In [1]: import numpy as np

In [2]: np.set_printoptions(suppress=True, linewidth=160)

In [3]: A = np.tanh(np.array([[-0.4, -1.6],
   ...:     [0.6, -2.6],
   ...:     [-1.8, 0.3],
   ...:     [-1.0, -1.7],
   ...:     [-2.0, -0.8],
   ...:     [-1.1, 0.2],
   ...:     [1.1, -1.3],
   ...:     [-1.4, -0.5],
   ...:     [-0.1, -0.6],
   ...:     [0.4, -2.1],
   ...:     [-0.7, -0.7],
   ...:     [-0.4, -0.8],
   ...:     [-1.1, 0.9],
   ...:     [1.1, -0.6],
   ...:     [0.5, -0.4],
   ...:     [0.2, -0.2],
   ...:     [0.0, 0.8]]) @ np.array([[-0.5, 0.2, 1.1, 0.1], [-1.2, -0.4, -1.6, 0.3]]))

In [4]: A.round(4)
Out[4]: 
array([[ 0.9716,  0.508 ,  0.9716, -0.4777],
       [ 0.9929,  0.821 ,  0.9999, -0.6169],
       [ 0.493 , -0.4462, -0.9855, -0.0898],
       [ 0.9876,  0.4462,  0.9246, -0.5441],
       [ 0.9611, -0.0798, -0.7259, -0.4136],
       [ 0.3004, -0.2913, -0.9104, -0.05  ],
       [ 0.7658,  0.6291,  0.9972, -0.2729],
       [ 0.8617, -0.0798, -0.6291, -0.2821],
       [ 0.6469,  0.2165,  0.6911, -0.1877],
       [ 0.9809,  0.7259,  0.999 , -0.5299],
       [ 0.8306,  0.1391,  0.3364, -0.2729],
       [ 0.821 ,  0.2355,  0.6858, -0.2729],
       [-0.4854, -0.5227, -0.9901,  0.1586],
       [ 0.1684,  0.4301,  0.9743, -0.0699],
       [ 0.226 ,  0.2543,  0.8306, -0.0699],
       [ 0.1391,  0.1194,  0.493 , -0.04  ],
       [-0.7443, -0.3095, -0.8565,  0.2355]])

In [5]: Xs = (A - A.mean(axis=0)) / A.std(axis=0)

In [6]: np.argwhere(np.abs(Xs) > 2)
Out[6]: array([[16,  0]])

In [7]: print(np.round(Xs.std(axis=0), 4))
[1. 1. 1. 1.]

In [8]: b = np.linalg.lstsq(np.delete(Xs, 3, axis=1), Xs[:, 3])[0]

In [9]: round(float(1 - np.var(Xs[:, 3] - np.delete(Xs, 3, axis=1) @ b)), 4)
Out[9]: 0.9334

In [10]: print(b.round(4))
[-0.6997 -0.7448  0.4712]

In [11]: mat = np.loadtxt("sample14.csv", delimiter=",")

In [12]: print(mat.round(4))
[[-0.9615  0.2747]
 [ 0.2747  0.9615]]

In [13]: print(round(np.linalg.eigvalsh(mat).min(), 4))
-1.0

In [14]: ev, evecs = np.linalg.eigh(mat)

In [15]: vec = np.array([-1, -2])

In [16]: round(float(np.abs(mat).sum(axis=1).max()), 4), round(float(np.abs(ev).max()), 4)
Out[16]: (1.2362, 1.0)

In [17]: round(float(vec @ mat @ vec / (vec @ vec)), 4), round(ev[0], 4), np.round(ev[-1], 4)
Out[17]: (0.7967, np.float64(-1.0), np.float64(1.0))

In [18]: np.round(np.linalg.eigvalsh(mat[1:, 1:]), 4)
Out[18]: array([0.9615])

In [19]: (np.sign(evecs[:, -1].round(6)) == np.sign(evecs[0, -1].round(6))).astype(int)
Out[19]: array([1, 1])

In [20]: C2 = mat.T @ mat

In [21]: np.allclose(C2, C2.T)
Out[21]: True

In [22]: np.round(np.linalg.eigvalsh(C2)[::-1], 4)
Out[22]: array([1., 1.])

In [23]: np.linalg.matrix_rank(C2)
Out[23]: np.int64(2)

In [24]: C2.round(4) + 0
Out[24]: 
array([[1., 0.],
       [0., 1.]])

In [25]: F = np.abs(np.array([[2, 0], [1, 0]])) + np.eye(2)

In [26]: F = F / F.sum(axis=1, keepdims=True)

In [27]: print(F)
[[1.  0. ]
 [0.5 0.5]]

In [28]: print(F @ F)
[[1.   0.  ]
 [0.75 0.25]]

In [29]: print(round(np.linalg.det(F), 4))
0.5

In [30]: np.round(np.linalg.matrix_power(F, 2), 4)
Out[30]: 
array([[1.  , 0.  ],
       [0.75, 0.25]])

In [31]: (F - F.T) / 2
Out[31]: 
array([[ 0.  , -0.25],
       [ 0.25,  0.  ]])

In [32]: print(np.round(np.sort(np.abs(np.linalg.eigvals(F))), 4))
[0.5 1. ]

In [33]: np.round(np.abs(np.linalg.eigvals(F)).max(), 4)
Out[33]: np.float64(1.0)
